>>> import numpy as np
>>> import numpy.linalg as la
>>> np.set_printoptions(precision=2, suppress=True, linewidth=200, floatmode="fixed")
>>> mat = np.load("block7.npy")
>>> mat
array([[-0.87,  0.36,  0.59, -0.64,  0.87,  0.95],
       [ 0.20, -0.30, -1.60, -0.20,  1.00,  0.30],
       [-1.90, -1.00, -2.60,  0.00, -1.00,  0.80],
       [ 1.60,  1.10,  1.00,  0.40,  0.70, -0.30],
       [ 0.50,  0.80, -1.00,  0.80, -0.70, -0.20],
       [-0.90,  0.30,  0.60, -0.70,  0.90,  1.00]])
>>> r0 = np.array([-4, -2])
>>> np.convolve(mat[2], r0)
array([ 7.60,  7.80, 12.40,  5.20,  4.00, -1.20, -1.60])
>>> np.polyval(r0, mat[2])
array([ 5.60,  2.00,  8.40, -2.00,  2.00, -5.20])
>>> np.array([np.convolve(row, r0, "same") for row in mat])
array([[ 3.48,  0.30, -3.08,  1.38, -2.20, -5.54],
       [-0.80,  0.80,  7.00,  4.00, -3.60, -3.20],
       [ 7.60,  7.80, 12.40,  5.20,  4.00, -1.20],
       [-6.40, -7.60, -6.20, -3.60, -3.60, -0.20],
       [-2.00, -4.20,  2.40, -1.20,  1.20,  2.20],
       [ 3.60,  0.60, -3.00,  1.60, -2.20, -5.80]])
>>> x = np.array([-3, -1, 3, 2, 0, -1])
>>> h1 = np.maximum(mat @ x, 0)
>>> np.maximum(mat @ (3 * x), 0)
array([5.37, 0.00, 0.00, 0.00, 0.00, 5.40])
>>> np.tanh(mat @ x)
array([ 0.95, -1.00, -0.96, -0.95, -1.00,  0.95])
>>> h1
array([1.79, 0.00, 0.00, 0.00, 0.00, 1.80])
>>> np.maximum(mat @ x, 0) - np.maximum(-mat @ x, 0)
array([ 1.79, -5.80, -1.90, -1.80, -3.50,  1.80])
>>> Q, Rm = la.qr(mat)
>>> np.round(Q @ Rm, 2) + 0
array([[-0.87,  0.36,  0.59, -0.64,  0.87,  0.95],
       [ 0.20, -0.30, -1.60, -0.20,  1.00,  0.30],
       [-1.90, -1.00, -2.60,  0.00, -1.00,  0.80],
       [ 1.60,  1.10,  1.00,  0.40,  0.70, -0.30],
       [ 0.50,  0.80, -1.00,  0.80, -0.70, -0.20],
       [-0.90,  0.30,  0.60, -0.70,  0.90,  1.00]])
>>> np.abs(np.diag(Rm))
array([2.83, 1.31, 2.73, 0.79, 0.17, 0.06])
>>> arr = np.load("arr.npy")
>>> arr
array([[-5.00, -5.00, -3.00],
       [ 5.00, -7.00,  2.00],
       [ 0.00,  0.00, -2.00]])
>>> C2 = arr.T @ arr
>>> np.trace(C2), (arr ** 2).sum()
(np.float64(141.0), np.float64(141.0))
>>> np.diag(C2)
array([50.00, 74.00, 17.00])
>>> la.eigvalsh(C2)[::-1]
array([78.91, 59.00,  3.09])
>>> (arr @ arr.T).shape
(3, 3)
